$ ipython --no-banner

In [1]: import numpy as np

In [2]: import numpy.linalg as la

In [3]: np.set_printoptions(precision=2, suppress=True, linewidth=160, sign=" ")

In [4]: J = np.minimum.outer(np.arange(1, 8), np.arange(1, 8)) * -2

In [5]: print(J)
[[ -2  -2  -2  -2  -2  -2  -2]
 [ -2  -4  -4  -4  -4  -4  -4]
 [ -2  -4  -6  -6  -6  -6  -6]
 [ -2  -4  -6  -8  -8  -8  -8]
 [ -2  -4  -6  -8 -10 -10 -10]
 [ -2  -4  -6  -8 -10 -12 -12]
 [ -2  -4  -6  -8 -10 -12 -14]]

In [6]: ev, vecs = la.eigh(J)

In [7]: x0 = np.array([-2, 0, 0, -1, 1, 1, 0])

In [8]: print(vecs * np.abs(ev) @ vecs.T)
[[  2.   2.   2.   2.   2.   2.   2.]
 [  2.   4.   4.   4.   4.   4.   4.]
 [  2.   4.   6.   6.   6.   6.   6.]
 [  2.   4.   6.   8.   8.   8.   8.]
 [  2.   4.   6.   8.  10.  10.  10.]
 [  2.   4.   6.   8.  10.  12.  12.]
 [  2.   4.   6.   8.  10.  12.  14.]]

In [9]: print(x0 @ J @ x0)
-18

In [10]: x0 = np.array([-3, -3, 1, 0, 2, 2, -3])

In [11]: h1 = np.maximum(J @ x0, 0)

In [12]: print(np.flatnonzero(h1 > 1e-9))
[ 0  1  2  3  4  5  6]

In [13]: print(J.T @ h1)
[ -88 -160 -212 -252 -284 -312 -332]

In [14]: print(np.maximum(J @ (3 * x0), 0))
[ 24  30  18  12   6  12  30]

In [15]: print(np.round(la.norm(J[2] - J[4]), 2))
7.21

In [16]: print(round(float(la.norm(J, 2)), 2))
45.76

In [17]: print(np.round(la.norm(J, "nuc"), 2))
56.0

In [18]: print(la.norm(J, axis=0))
[  5.29  10.    14.14  17.66  20.49  22.54  23.66]

In [19]: print(la.norm(J, axis=1))
[  5.29  10.    14.14  17.66  20.49  22.54  23.66]

In [20]: print(round(la.norm(J, 1), 2), round(la.norm(J, np.inf), 2))
56.0 56.0

In [21]: print(np.all(la.eigvalsh(J) > 0))
False

In [22]: m1 = np.load("layer7.npy")

In [23]: print(m1)
[[-2.63  1.66  0.35  0.58 -1.01  2.92  2.31]
 [ 0.38  2.09  0.05 -4.33  0.75 -0.3  -1.05]
 [ 1.13  3.13 -2.78 -0.99 -1.72  1.45  0.34]
 [ 2.6   2.75  0.72  2.03 -1.76 -1.07 -1.33]
 [-2.19 -3.87  0.18  1.33  1.37  0.33 -1.21]
 [-3.8   1.01  0.98  1.68 -1.04  0.58 -2.1 ]
 [-3.04 -0.68  1.17  0.97  2.68  2.35 -0.51]
 [-1.69 -3.07  1.29 -2.35 -1.21 -0.71  1.88]
 [-0.62  1.06  2.01  4.2   0.15 -1.04 -0.83]
 [ 2.83  0.51 -0.65  0.32  0.94 -2.77 -2.76]
 [ 1.88  0.59 -0.26 -0.45 -2.87 -3.53  0.32]
 [-1.28  0.19 -0.52  3.18 -1.74  0.2  -3.14]
 [ 1.59  0.85 -1.07 -3.08 -2.17 -0.66 -2.45]
 [-0.51  1.54 -1.33  1.48 -1.25 -4.1  -0.11]
 [-0.24  0.63  2.77 -0.3  -3.99 -0.26  0.91]
 [-3.45 -2.7   1.25 -0.64 -1.65  0.73 -0.75]
 [ 3.79  1.88 -1.   -0.77  1.33  0.96  1.69]
 [-2.46  2.29 -1.57 -2.08 -1.12  2.38 -0.2 ]
 [ 2.62  2.87  1.91 -1.34  0.99 -0.61  1.76]
 [ 0.46  0.92 -0.2   0.78  2.22  1.71  3.93]
 [ 0.92 -1.98  0.84  0.33  0.18  4.39 -0.34]
 [-1.98  3.21 -1.99 -0.86  0.93 -0.09  2.28]
 [-0.26  0.01 -1.32  3.02 -2.33  1.73  2.37]
 [ 1.73  0.23  2.18  3.94  1.18  0.52 -0.1 ]
 [ 2.63 -0.42  2.82  0.8  -1.99  1.97  1.23]
 [ 4.39 -0.86 -0.62 -0.91  0.14  1.9   0.43]
 [ 1.41  0.53 -2.38  2.09  0.91  2.16  2.68]
 [ 3.49  0.03 -1.34 -0.97  2.98  0.03 -1.1 ]
 [ 2.87 -0.65  3.2   1.6   0.94 -0.5   1.55]
 [ 3.24  1.52  0.34 -1.18  2.21  0.21 -2.39]
 [ 2.02 -3.67 -1.46  1.95 -0.51  0.95 -0.65]]

In [24]: gram = np.cov(m1, rowvar=False)

In [25]: print(np.polyfit(m1[:, 5], m1[:, 6], 1))
[ 0.28 -0.02]

In [26]: print(gram)
[[ 5.51  0.59 -0.16 -0.43  0.87 -0.66  0.07]
 [ 0.59  3.6  -0.69 -0.68 -0.07 -0.61  0.35]
 [-0.16 -0.69  2.52  0.61 -0.15 -0.1   0.02]
 [-0.43 -0.68  0.61  3.99 -0.02  0.13  0.03]
 [ 0.87 -0.07 -0.15 -0.02  3.04  0.54  0.12]
 [-0.66 -0.61 -0.1   0.13  0.54  3.29  0.94]
 [ 0.07  0.35  0.02  0.03  0.12  0.94  3.15]]

In [27]: print(np.argsort(-m1.std(axis=0).round(6), kind="stable"))
[ 0  3  1  5  6  4  2]

In [28]: print(la.eigvalsh(gram)[::-1])
[ 6.31  4.55  4.3   3.32  2.73  2.15  1.73]

In [29]: print(np.round(np.corrcoef(m1[:, 5], m1[:, 6])[0, 1], 2))
0.29

In [30]: E = np.load("out17.npy")

In [31]: print(E)
[[ 2  2  2  1  0  2  2  3  0]
 [ 2  2  1  2  0  2  0  1  0]
 [ 2  1  0  2  3  1  2  1  4]
 [ 1  2  2  4  2  3  2  2  3]
 [ 0  0  3  2  4  3  2  3  2]
 [ 2  2  1  3  3  0  1  1  2]
 [ 2  0  2  2  2  1  2  2  2]
 [ 3  1  1  2  3  1  2  2  0]
 [ 0  0  4  3  2  2  2  0  0]]

In [32]: # equal to its transpose

In [33]: out = np.array([[-2, -9],
    ...:     [-7, 9],
    ...:     [0, -6],
    ...:     [-3, -7],
    ...:     [1, 8],
    ...:     [8, -1],
    ...:     [9, -8],
    ...:     [-8, 1],
    ...:     [-6, -1]])

In [34]: print(np.einsum("ik,kj->ij", E, out))
[[-11 -34]
 [-16 -21]
 [-20 -19]
 [-18 -35]
 [  4 -18]
 [-35 -12]
 [-10 -45]
 [ -6 -29]
 [ 27 -47]]

In [35]: print(np.einsum("ik,kj->ji", E, out))
[[-11 -16 -20 -18   4 -35 -10  -6  27]
 [-34 -21 -19 -35 -18 -12 -45 -29 -47]]

In [36]: print(la.matrix_rank(np.vstack([E, out.T])))
9

In [37]: print(np.einsum("ij->j", E))
[ 14  10  16  21  19  15  15  15  13]

In [38]: arr = np.load("arr.npy")

In [39]: print(arr)
[[ 20.  12.   4.   8.  12. -16.]
 [ 12.  13.   3.   6.   9. -12.]
 [  4.   3.   5.   2.   3.  -4.]
 [  8.   6.   2.   8.   6.  -8.]
 [ 12.   9.   3.   6.  13. -12.]
 [-16. -12.  -4.  -8. -12.  20.]]

In [40]: ev, vecs = la.eigh(arr)

In [41]: print(np.round(vecs.T @ arr @ vecs, 2) + 0)
[[  4.   0.   0.   0.   0.   0.]
 [  0.   4.   0.   0.   0.   0.]
 [  0.   0.   4.   0.   0.   0.]
 [  0.   0.   0.   4.   0.   0.]
 [  0.   0.   0.   0.   4.   0.]
 [  0.   0.   0.   0.   0.  59.]]

In [42]: print(np.round(vecs.T @ vecs, 2) + 0)
[[ 1.  0.  0.  0.  0.  0.]
 [ 0.  1.  0.  0.  0.  0.]
 [ 0.  0.  1.  0.  0.  0.]
 [ 0.  0.  0.  1.  0.  0.]
 [ 0.  0.  0.  0.  1.  0.]
 [ 0.  0.  0.  0.  0.  1.]]

In [43]: print(la.svd(arr, compute_uv=False))
[ 59.   4.   4.   4.   4.   4.]

In [44]: print(np.unique(ev.round(6) + 0, return_counts=True)[1])
[ 5  1]

In [45]: print(la.cond(arr) > 100)
False

In [46]: print(round(float(la.norm(arr, 2) / la.norm(arr)), 2))
0.99

In [47]: print(np.abs(la.svd(arr)[2][-1]))
[ 0.84  0.26  0.09  0.17  0.26  0.35]

In [48]: x0 = np.array([0, 0, 1, 0, 2, 2])

In [49]: target = arr @ x0

In [50]: b, lr = np.zeros(6), 1 / la.norm(arr, 2) ** 2

In [51]: for i in range(25):
    ...:     b -= lr * arr.T @ (arr @ b - target)
    ...:     if i % 5 == 0: print(i, round(la.norm(arr @ b - target), 2))
    ...: 
0 11.93
5 11.66
10 11.4
15 11.14
20 10.88

In [52]: print(round(float(la.cond(arr)), 2))
14.75

In [53]: print(b)
[-0.06 -0.05  0.09 -0.03  0.17  0.28]

In [54]: out = la.inv(E)

In [55]: print(np.round(la.inv(out), 2) + 0)
[[ 2.  2.  2.  1.  0.  2.  2.  3.  0.]
 [ 2.  2.  1.  2.  0.  2.  0.  1.  0.]
 [ 2.  1.  0.  2.  3.  1.  2.  1.  4.]
 [ 1.  2.  2.  4.  2.  3.  2.  2.  3.]
 [ 0.  0.  3.  2.  4.  3.  2.  3.  2.]
 [ 2.  2.  1.  3.  3.  0.  1.  1.  2.]
 [ 2.  0.  2.  2.  2.  1.  2.  2.  2.]
 [ 3.  1.  1.  2.  3.  1.  2.  2.  0.]
 [ 0.  0.  4.  3.  2.  2.  2.  0.  0.]]

In [56]: print(out.round(2) + 0)
[[-0.05  0.36  0.19 -0.32 -0.06 -0.09  0.25  0.    0.03]
 [ 0.36 -0.02  0.19 -0.16  0.04  0.32 -0.5  -0.18  0.09]
 [ 0.19  0.19  0.08 -0.45  0.12  0.24  0.16 -0.42  0.21]
 [-0.32 -0.16 -0.45  0.59 -0.21 -0.02  0.24  0.28 -0.12]
 [-0.06  0.04  0.12 -0.21  0.21  0.12 -0.26  0.09  0.04]
 [-0.09  0.32  0.24 -0.02  0.12 -0.37 -0.21  0.08  0.06]
 [ 0.25 -0.5   0.16  0.24 -0.26 -0.21 -0.22  0.26  0.17]
 [ 0.   -0.18 -0.42  0.28  0.09  0.08  0.26  0.09 -0.33]
 [ 0.03  0.09  0.21 -0.12  0.04  0.06  0.17 -0.33 -0.02]]

In [57]: print(la.det(E) * out)
[[ -324.  2306.  1184. -2024.  -366.  -552.  1586.     4.   216.]
 [ 2306.  -127.  1234. -1052.   239.  2036. -3165. -1172.   592.]
 [ 1184.  1234.   484. -2856.   746.  1544.  1026. -2696.  1340.]
 [-2024. -1052. -2856.  3760. -1340.  -136.  1548.  1760.  -780.]
 [ -366.   239.   746. -1340.  1361.   796. -1639.   596.   244.]
 [ -552.  2036.  1544.  -136.   796. -2360. -1320.   480.   368.]
 [ 1586. -3165.  1026.  1548. -1639. -1320. -1415.  1676.  1072.]
 [    4. -1172. -2696.  1760.   596.   480.  1676.   552. -2132.]
 [  216.   592.  1340.  -780.   244.   368.  1072. -2132.  -144.]]

In [58]: print(np.round(E @ out, 2) + 0)
[[ 1.  0.  0.  0.  0.  0.  0.  0.  0.]
 [ 0.  1.  0.  0.  0.  0.  0.  0.  0.]
 [ 0.  0.  1.  0.  0.  0.  0.  0.  0.]
 [ 0.  0.  0.  1.  0.  0.  0.  0.  0.]
 [ 0.  0.  0.  0.  1.  0.  0.  0.  0.]
 [ 0.  0.  0.  0.  0.  1.  0.  0.  0.]
 [ 0.  0.  0.  0.  0.  0.  1.  0.  0.]
 [ 0.  0.  0.  0.  0.  0.  0.  1.  0.]
 [ 0.  0.  0.  0.  0.  0.  0.  0.  1.]]

In [59]: print(round(la.slogdet(E)[0], 2))
1.0

In [60]: print(np.allclose(out, E.T))
False
